In [1]: import numpy as np

In [2]: np.set_printoptions(precision=2, suppress=True, linewidth=140, sign=" ")

In [3]: feats = np.loadtxt("dump.csv", delimiter=",")

In [4]: feats
Out[4]: 
array([[ 0.38, -0.09, -0.62, -0.44, -0.44, -0.27],
       [-0.09,  0.99, -0.09, -0.06, -0.06, -0.04],
       [-0.62, -0.09,  0.38, -0.44, -0.44, -0.27],
       [-0.44, -0.06, -0.44,  0.68, -0.32, -0.19],
       [-0.44, -0.06, -0.44, -0.32,  0.68, -0.19],
       [-0.27, -0.04, -0.27, -0.19, -0.19,  0.89]])

In [5]: rng = np.random.default_rng(218)

In [6]: A2 = feats + rng.integers(-2, 3, (6, 2)) @ rng.integers(-2, 3, (2, 6))

In [7]: A2
Out[7]: 
array([[-1.62, -0.09, -4.62,  3.56,  1.56, -0.27],
       [ 3.91, -1.01, -2.09, -4.06,  3.94,  1.96],
       [-1.62, -0.09, -1.62,  1.56,  0.56, -0.27],
       [ 2.56, -2.06, -4.44, -1.32,  4.68,  1.81],
       [ 5.56, -2.06,  1.56, -8.32,  2.68,  1.81],
       [-1.27,  0.96,  2.73, -0.19, -3.19, -0.11]])

In [8]: np.abs(A2 - feats).sum(axis=1)
Out[8]: array([ 12.,  18.,   6.,  18.,  22.,   9.])

In [9]: np.linalg.matrix_rank(A2 - feats, tol=1e-8)
Out[9]: np.int64(2)

In [10]: A2 - feats
Out[10]: 
array([[-2.,  0., -4.,  4.,  2.,  0.],
       [ 4., -2., -2., -4.,  4.,  2.],
       [-1.,  0., -2.,  2.,  1.,  0.],
       [ 3., -2., -4., -2.,  5.,  2.],
       [ 6., -2.,  2., -8.,  2.,  2.],
       [-1.,  1.,  3.,  0., -3., -1.]])

In [11]: f = np.array([1, 0, 2, 0, -1, 1])

In [12]: A2 = feats + np.outer(f, np.eye(6)[0])

In [13]: np.linalg.matrix_rank(np.linalg.inv(A2) - np.linalg.inv(feats), tol=1e-8)
Out[13]: np.int64(1)

In [14]: np.linalg.matrix_rank(A2 - feats)
Out[14]: np.int64(1)

In [15]: round(np.linalg.det(A2) / np.linalg.det(feats), 2), round(1 + np.linalg.solve(feats, f)[0], 2)
Out[15]: (np.float64(0.32), np.float64(0.32))

In [16]: M = np.loadtxt("m.csv", delimiter=",")

In [17]: M
Out[17]: 
array([[ 0.,  0.,  1.],
       [ 0.,  0.,  1.],
       [ 1.,  1.,  0.]])

In [18]: rank = np.linalg.matrix_rank(M)

In [19]: rank
Out[19]: np.int64(2)

In [20]: null = np.linalg.svd(M)[2][rank:].T

In [21]: np.allclose(M @ null, 0)
Out[21]: True

In [22]: null[:, 0] / null[np.abs(null[:, 0]).round(6).argmax(), 0]
Out[22]: array([ 1., -1.,  0.])

In [23]: null.shape
Out[23]: (3, 1)

In [24]: [int(np.linalg.matrix_rank(np.delete(M, i, axis=0))) for i in range(3)]
Out[24]: [2, 2, 1]

In [25]: null @ null.T
Out[25]: 
array([[ 0.5, -0.5,  0. ],
       [-0.5,  0.5,  0. ],
       [ 0. ,  0. ,  0. ]])

In [26]: [int(np.linalg.matrix_rank(M[:, :j + 1])) for j in range(3)]
Out[26]: [1, 1, 2]

In [27]: A2 = M + rng.integers(-2, 3, (3, 2)) @ rng.integers(-2, 3, (2, 3))

In [28]: A2
Out[28]: 
array([[ 2.,  0., -4.],
       [-4.,  0.,  7.],
       [-1.,  1.,  3.]])

In [29]: np.abs(A2 - M).sum(axis=1)
Out[29]: array([  7.,  10.,   5.])

In [30]: np.linalg.svd(A2 - M, compute_uv=False)
Out[30]: array([ 9.65,  0.93,  0.  ])

In [31]: w, evecs = np.linalg.eigh(M)

In [32]: np.linalg.eigvalsh(M + -2 * np.eye(3))
Out[32]: array([-3.41, -2.  , -0.59])

In [33]: (w > 1e-8).sum(), (w < -1e-8).sum()
Out[33]: (np.int64(1), np.int64(1))

In [34]: np.round(evecs @ np.diag(w) @ evecs.T, 2) + 0
Out[34]: 
array([[ 0.,  0.,  1.],
       [ 0.,  0.,  1.],
       [ 1.,  1.,  0.]])

In [35]: np.unique(w.round(6) + 0, return_counts=True)[1]
Out[35]: array([ 1,  1,  1])

In [36]: np.round(evecs.T @ M @ evecs, 2) + 0
Out[36]: 
array([[-1.41,  0.  ,  0.  ],
       [ 0.  ,  0.  ,  0.  ],
       [ 0.  ,  0.  ,  1.41]])

In [37]: np.linalg.svd(M, compute_uv=False)
Out[37]: array([ 1.41,  1.41,  0.  ])

In [38]: np.abs(evecs[:, -1]).round(6).argmax()
Out[38]: np.int64(2)

In [39]: E, _ = np.linalg.qr(np.array([[-1.5, -0.8, -1.0, -0.2],
    ...:     [-0.2, 0.8, -1.1, -2.0],
    ...:     [-1.1, -0.5, -0.5, -1.3],
    ...:     [1.7, -0.2, 1.4, 0.7]]))

In [40]: E
Out[40]: 
array([[-0.59,  0.44,  0.59, -0.32],
       [-0.08, -0.73,  0.62,  0.29],
       [-0.44,  0.25, -0.16,  0.85],
       [ 0.67,  0.46,  0.49,  0.3 ]])

In [41]: np.round(np.linalg.eigvals(E).sum().real, 2)
Out[41]: np.float64(-1.18)

In [42]: round(np.linalg.det(E[::-1]), 2)
Out[42]: np.float64(-1.0)

In [43]: np.kron(np.eye(2, dtype=int), E)
Out[43]: 
array([[-0.59,  0.44,  0.59, -0.32, -0.  ,  0.  ,  0.  , -0.  ],
       [-0.08, -0.73,  0.62,  0.29, -0.  , -0.  ,  0.  ,  0.  ],
       [-0.44,  0.25, -0.16,  0.85, -0.  ,  0.  , -0.  ,  0.  ],
       [ 0.67,  0.46,  0.49,  0.3 ,  0.  ,  0.  ,  0.  ,  0.  ],
       [-0.  ,  0.  ,  0.  , -0.  , -0.59,  0.44,  0.59, -0.32],
       [-0.  , -0.  ,  0.  ,  0.  , -0.08, -0.73,  0.62,  0.29],
       [-0.  ,  0.  , -0.  ,  0.  , -0.44,  0.25, -0.16,  0.85],
       [ 0.  ,  0.  ,  0.  ,  0.  ,  0.67,  0.46,  0.49,  0.3 ]])

In [44]: left, sig, Vh = np.linalg.svd(E, full_matrices=False)

In [45]: left.shape, sig.shape, Vh.shape
Out[45]: ((4, 4), (4,), (4, 4))

In [46]: sig
Out[46]: array([ 1.,  1.,  1.,  1.])

In [47]: np.cumsum(sig ** 2) / np.sum(sig ** 2)
Out[47]: array([ 0.25,  0.5 ,  0.75,  1.  ])

In [48]: np.round(left.T @ E @ Vh.T, 2) + 0
Out[48]: 
array([[ 1.,  0.,  0.,  0.],
       [ 0.,  1.,  0.,  0.],
       [ 0.,  0.,  1.,  0.],
       [ 0.,  0.,  0.,  1.]])

In [49]: np.round(np.sqrt((sig ** 2).sum()), 2), round(np.linalg.norm(E), 2)
Out[49]: (np.float64(2.0), np.float64(2.0))

In [50]: vec = np.array([9, -8, 7, -7])

In [51]: round(np.linalg.det(E), 2)
Out[51]: np.float64(-1.0)

In [52]: np.sort(np.abs(np.degrees(np.angle(np.linalg.eigvals(E)))))
Out[52]: array([   0. ,  126.2,  126.2,  180. ])

In [53]: A2 = E + rng.integers(-2, 3, (4, 1)) @ rng.integers(-2, 3, (1, 4))

In [54]: A2
Out[54]: 
array([[-0.59,  0.44,  0.59, -0.32],
       [-0.08, -0.73,  0.62, -1.71],
       [-0.44,  0.25, -0.16, -3.15],
       [ 0.67,  0.46,  0.49, -3.7 ]])

In [55]: A2 - E
Out[55]: 
array([[ 0.,  0.,  0.,  0.],
       [ 0.,  0.,  0., -2.],
       [ 0.,  0.,  0., -4.],
       [ 0.,  0.,  0., -4.]])

In [56]: np.linalg.matrix_rank(A2 - E, tol=1e-8)
Out[56]: np.int64(1)

In [57]: E.sum(axis=1)
Out[57]: array([ 0.12,  0.1 ,  0.5 ,  1.93])

In [58]: E.mean(axis=0)
Out[58]: array([-0.11,  0.11,  0.38,  0.28])

In [59]: np.round(np.linalg.norm(E), 2)
Out[59]: np.float64(2.0)

In [60]: np.unravel_index(np.abs(E).argmax(), E.shape)
Out[60]: (np.int64(2), np.int64(3))

In [61]: np.linalg.matrix_rank(E)
Out[61]: np.int64(4)

In [62]: round(float(np.abs(E).max()), 2)
Out[62]: 0.85

In [63]: W0 = np.array([[0, 0, 0, 1, 1],
    ...:     [0, 0, 0, 0, 0],
    ...:     [0, 0, 0, 0, 1],
    ...:     [1, 0, 0, 0, 1],
    ...:     [1, 0, 1, 1, 0]])

In [64]: left, sig, Vh = np.linalg.svd(W0)

In [65]: evecs = Vh[:(sig > 1e-8).sum()]

In [66]: vec = W0[3] + 5 * W0[0] + rng.integers(2) * np.eye(5)[3]

In [67]: vec
Out[67]: array([ 1.,  0.,  0.,  5.,  6.])

In [68]: np.allclose(evecs.T @ evecs @ vec, vec)
Out[68]: True

In [69]: np.round(evecs.T @ evecs, 2) + 0
Out[69]: 
array([[ 1.,  0.,  0.,  0.,  0.],
       [ 0.,  0.,  0.,  0.,  0.],
       [ 0.,  0.,  1.,  0.,  0.],
       [ 0.,  0.,  0.,  1.,  0.],
       [ 0.,  0.,  0.,  0.,  1.]])

In [70]: data = np.array([[0, 1, 0, 0, 0, 0, 0, 0],
    ...:     [0, 0, 1, 0, 0, 0, 0, 0],
    ...:     [0, 0, 0, 0, 0, 0, 0, 1],
    ...:     [1, 0, 0, 0, 0, 0, 0, 0],
    ...:     [0, 0, 0, 0, 1, 0, 0, 0],
    ...:     [0, 0, 0, 0, 0, 1, 0, 0],
    ...:     [0, 0, 0, 1, 0, 0, 0, 0],
    ...:     [0, 0, 0, 0, 0, 0, 1, 0]])

In [71]: data
Out[71]: 
array([[ 0,  1,  0,  0,  0,  0,  0,  0],
       [ 0,  0,  1,  0,  0,  0,  0,  0],
       [ 0,  0,  0,  0,  0,  0,  0,  1],
       [ 1,  0,  0,  0,  0,  0,  0,  0],
       [ 0,  0,  0,  0,  1,  0,  0,  0],
       [ 0,  0,  0,  0,  0,  1,  0,  0],
       [ 0,  0,  0,  1,  0,  0,  0,  0],
       [ 0,  0,  0,  0,  0,  0,  1,  0]])

In [72]: O, evecs = np.linalg.qr(data[:, :5])[0], np.linalg.qr(data[:, 5:])[0]

In [73]: sig = np.linalg.svd(O.T @ evecs, compute_uv=False)

In [74]: sig
Out[74]: array([ 0.,  0.,  0.])

In [75]: (sig > 0.9).sum()
Out[75]: np.int64(0)

In [76]: np.degrees(np.arccos(sig.clip(0, 1)))
Out[76]: array([ 90.,  90.,  90.])

In [77]: mat = np.load("mat.npy")

In [78]: mat
Out[78]: 
array([[ 0,  2,  0,  0,  0,  0],
       [ 0,  2,  2,  0,  0,  0],
       [ 0,  2,  2,  0,  0,  0],
       [ 0,  3,  0,  0,  5,  0],
       [ 0,  3,  3,  0,  5,  5],
       [ 0,  3,  3,  0,  5,  5]])

In [79]: left, sig, Vh = np.linalg.svd(mat)

In [80]: evecs = Vh[:(sig > 1e-8).sum()]

In [81]: vec = mat[1] + 5 * mat[5] + rng.integers(2) * np.eye(6)[3]

In [82]: vec
Out[82]: array([  0.,  17.,  17.,   0.,  25.,  25.])

In [83]: np.linalg.matrix_rank(np.vstack([mat, vec]))
Out[83]: np.int64(4)

In [84]: np.round(evecs.T @ evecs, 2) + 0
Out[84]: 
array([[ 0.,  0.,  0.,  0.,  0.,  0.],
       [ 0.,  1.,  0.,  0.,  0.,  0.],
       [ 0.,  0.,  1.,  0.,  0.,  0.],
       [ 0.,  0.,  0.,  0.,  0.,  0.],
       [ 0.,  0.,  0.,  0.,  1.,  0.],
       [ 0.,  0.,  0.,  0.,  0.,  1.]])

In [85]: left, sig, Vh = np.linalg.svd(mat)

In [86]: sig.round(2) + 0
Out[86]: array([ 12.66,   3.93,   3.6 ,   1.12,   0.  ,   0.  ])

In [87]: A2 = left[:, :4] @ np.diag(sig[:4]) @ Vh[:4]

In [88]: np.linalg.matrix_rank(A2)
Out[88]: np.int64(4)

In [89]: A2.round(2) + 0
Out[89]: 
array([[ 0.,  2.,  0.,  0.,  0.,  0.],
       [ 0.,  2.,  2.,  0.,  0.,  0.],
       [ 0.,  2.,  2.,  0.,  0.,  0.],
       [ 0.,  3.,  0.,  0.,  5.,  0.],
       [ 0.,  3.,  3.,  0.,  5.,  5.],
       [ 0.,  3.,  3.,  0.,  5.,  5.]])

In [90]: np.linalg.matrix_rank(mat, rtol=0.05)
Out[90]: np.int64(4)

In [91]: np.round(np.linalg.norm(mat - A2) / np.linalg.norm(mat), 2)
Out[91]: np.float64(0.0)

In [92]: round(np.abs(mat - A2).max(), 2)
Out[92]: np.float64(0.0)

In [93]: w1 = np.array([[0, 1, 1], [0, 0, 2], [2, 2, 0], [0, 2, 1], [1, 2, 2], [0, 2, 2]])

In [94]: c = np.array([2, -3, -3])

In [95]: act = np.maximum(mat @ w1 + c, 0)

In [96]: np.linalg.matrix_rank(act)
Out[96]: np.int64(3)

In [97]: act
Out[97]: 
array([[  2,   0,   1],
       [  6,   1,   1],
       [  6,   1,   1],
       [  7,   7,  13],
       [ 13,  23,  23],
       [ 13,  23,  23]])

In [98]: (act > 0).astype(int)
Out[98]: 
array([[ 1,  0,  1],
       [ 1,  1,  1],
       [ 1,  1,  1],
       [ 1,  1,  1],
       [ 1,  1,  1],
       [ 1,  1,  1]])

In [99]: (act > 0).mean(axis=0)
Out[99]: array([ 1.  ,  0.83,  1.  ])

In [100]: cent = np.array([[0, 3, 2], [4, 2, 0], [1, 0, 1]])

In [101]: act @ cent
Out[101]: 
array([[   1,    6,    5],
       [   5,   20,   13],
       [   5,   20,   13],
       [  41,   35,   27],
       [ 115,   85,   49],
       [ 115,   85,   49]])

In [102]: w1 @ cent
Out[102]: 
array([[  5,   2,   1],
       [  2,   0,   2],
       [  8,  10,   4],
       [  9,   4,   1],
       [ 10,   7,   4],
       [ 10,   4,   2]])

In [103]: (act @ cent).round(6).argmax(axis=1)
Out[103]: array([ 1,  1,  1,  0,  0,  0])

In [104]: np.round(np.abs(np.linalg.eigvals(mat)).max(), 2)
Out[104]: np.float64(10.0)

In [105]: round(float(np.linalg.det(mat)), 2)
Out[105]: 0.0

In [106]: np.round(np.sort(np.abs(np.linalg.eigvals(mat))), 2) + 0
Out[106]: array([  0.,   0.,   0.,   0.,   4.,  10.])

In [107]: np.trace(mat)
Out[107]: np.int64(14)

In [108]: (mat + mat.T) / 2
Out[108]: 
array([[ 0. ,  1. ,  0. ,  0. ,  0. ,  0. ],
       [ 1. ,  2. ,  2. ,  1.5,  1.5,  1.5],
       [ 0. ,  2. ,  2. ,  0. ,  1.5,  1.5],
       [ 0. ,  1.5,  0. ,  0. ,  2.5,  0. ],
       [ 0. ,  1.5,  1.5,  2.5,  5. ,  5. ],
       [ 0. ,  1.5,  1.5,  0. ,  5. ,  5. ]])

In [109]: X = np.loadtxt("arr.csv", delimiter=",")

In [110]: X
Out[110]: 
array([[ 0., -3., -1.,  3., -1., -2.],
       [ 0., -1., -2., -1.,  2.,  3.],
       [ 0.,  0.,  1.,  0.,  3.,  2.],
       [ 0.,  0.,  0.,  2.,  3.,  1.],
       [ 0.,  0.,  0.,  0.,  1., -3.],
       [ 0.,  0.,  0.,  0.,  0.,  3.]])

In [111]: np.prod(np.diag(X)), np.round(np.linalg.det(X), 2)
Out[111]: (np.float64(-0.0), np.float64(0.0))

In [112]: np.linalg.matrix_rank(X - X[0, 0] * np.eye(6))
Out[112]: np.int64(5)
